>>> import numpy as np
>>> from numpy import linalg as LA
>>> np.set_printoptions(precision=3, suppress=True, linewidth=100)
>>> def tidy(a):
...     return np.round(a, 3) + 0
... 
>>> X = np.array([[1, 2, 0, 0, 0], [0, 2, 1, 3, 1], [1, 1, 3, 2, 0]])
>>> X[:, 3] = 4 * X[:, 1]
>>> print(X)
[[1 2 0 8 0]
 [0 2 1 8 1]
 [1 1 3 4 0]]
>>> # column 3 is much longer than the rest
>>> def softmax(z):
...     e = np.exp(z - z.max(axis=-1, keepdims=True))
...     return e / e.sum(axis=-1, keepdims=True)
... 
>>> print(tidy(softmax(X).sum(axis=1)))
[1. 1. 1.]
>>> print(tidy(softmax(10 * X[0])))
[0. 0. 0. 1. 0.]
>>> scores = X @ X.T / np.sqrt(5)
>>> print(tidy(softmax(scores)[0] @ X))
[0.61 2.   0.39 8.   0.39]
>>> print(tidy(softmax(scores + np.triu(np.full(scores.shape, -np.inf), 1))))
[[1.    0.    0.   ]
 [0.29  0.71  0.   ]
 [0.288 0.704 0.008]]
>>> print(tidy(softmax(scores)))
[[0.61  0.39  0.   ]
 [0.29  0.71  0.   ]
 [0.288 0.704 0.008]]
>>> Y = X / LA.norm(X, axis=1)
Traceback (most recent call last):
  File "<python-input-15>", line 1, in <module>
    Y = X / LA.norm(X, axis=1)
        ~~^~~~~~~~~~~~~~~~~~~~
ValueError: operands could not be broadcast together with shapes (3,5) (3,) 
>>> Y = X / LA.norm(X, axis=1, keepdims=True)
>>> cov = Y @ Y.T
>>> print(tidy(LA.norm(Y, axis=1)))
[1. 1. 1.]
>>> print(tidy(np.degrees(np.arccos(np.clip(cov[0, 1], -1, 1)))))
11.918
>>> print((np.abs(cov) > 0.9).astype(int))
[[1 1 0]
 [1 1 0]
 [0 0 1]]
>>> J = np.maximum(np.array([[0],
...     [-3],
...     [-1],
...     [-3],
...     [2],
...     [-1],
...     [3],
...     [0],
...     [3],
...     [3],
...     [1],
...     [-1],
...     [-3],
...     [-1],
...     [0],
...     [3],
...     [0],
...     [-2],
...     [-2],
...     [-3],
...     [3],
...     [-2],
...     [2],
...     [0],
...     [1],
...     [3],
...     [-3],
...     [-1],
...     [2],
...     [0],
...     [1],
...     [3],
...     [2]]) @ np.array([[-6, 7, 1, 3]]) + np.array([5, 2, 5, 7]), 0)
>>> print(J)
[[ 5  2  5  7]
 [23  0  2  0]
 [11  0  4  4]
 [23  0  2  0]
 [ 0 16  7 13]
 [11  0  4  4]
 [ 0 23  8 16]
 [ 5  2  5  7]
 [ 0 23  8 16]
 [ 0 23  8 16]
 [ 0  9  6 10]
 [11  0  4  4]
 [23  0  2  0]
 [11  0  4  4]
 [ 5  2  5  7]
 [ 0 23  8 16]
 [ 5  2  5  7]
 [17  0  3  1]
 [17  0  3  1]
 [23  0  2  0]
 [ 0 23  8 16]
 [17  0  3  1]
 [ 0 16  7 13]
 [ 5  2  5  7]
 [ 0  9  6 10]
 [ 0 23  8 16]
 [23  0  2  0]
 [11  0  4  4]
 [ 0 16  7 13]
 [ 5  2  5  7]
 [ 0  9  6 10]
 [ 0 23  8 16]
 [ 0 16  7 13]]
>>> # rows 1 and 3 are equal
>>> Y = J[0, 0] * J[1:] - np.outer(J[1:, 0], J[0])
>>> print(Y)
[[   0  -46 -105 -161]
 [   0  -22  -35  -57]
 [   0  -46 -105 -161]
 [   0   80   35   65]
 [   0  -22  -35  -57]
 [   0  115   40   80]
 [   0    0    0    0]
 [   0  115   40   80]
 [   0  115   40   80]
 [   0   45   30   50]
 [   0  -22  -35  -57]
 [   0  -46 -105 -161]
 [   0  -22  -35  -57]
 [   0    0    0    0]
 [   0  115   40   80]
 [   0    0    0    0]
 [   0  -34  -70 -114]
 [   0  -34  -70 -114]
 [   0  -46 -105 -161]
 [   0  115   40   80]
 [   0  -34  -70 -114]
 [   0   80   35   65]
 [   0    0    0    0]
 [   0   45   30   50]
 [   0  115   40   80]
 [   0  -46 -105 -161]
 [   0  -22  -35  -57]
 [   0   80   35   65]
 [   0    0    0    0]
 [   0   45   30   50]
 [   0  115   40   80]
 [   0   80   35   65]]
>>> print(np.flatnonzero(~Y.round(6).any(axis=1)))
[ 6 13 15 22 28]
>>> hat = J @ LA.solve(J.T @ J, J.T)
>>> print(tidy(np.trace(hat)))
4.0
>>> print(np.allclose(hat @ hat, hat))
True
>>> print(tidy(hat @ J[:, 1]))
[ 2.  0.  0.  0. 16.  0. 23.  2. 23. 23.  9.  0.  0.  0.  2. 23.  2.  0.  0.  0. 23.  0. 16.  2.
  9. 23.  0.  0. 16.  2.  9. 23. 16.]
>>> print(tidy(np.diag(hat)))
[0.117 0.182 0.062 0.182 0.058 0.062 0.113 0.117 0.113 0.113 0.075 0.062 0.182 0.062 0.117 0.113
 0.117 0.275 0.275 0.182 0.113 0.275 0.058 0.117 0.075 0.113 0.182 0.062 0.058 0.117 0.075 0.113
 0.058]
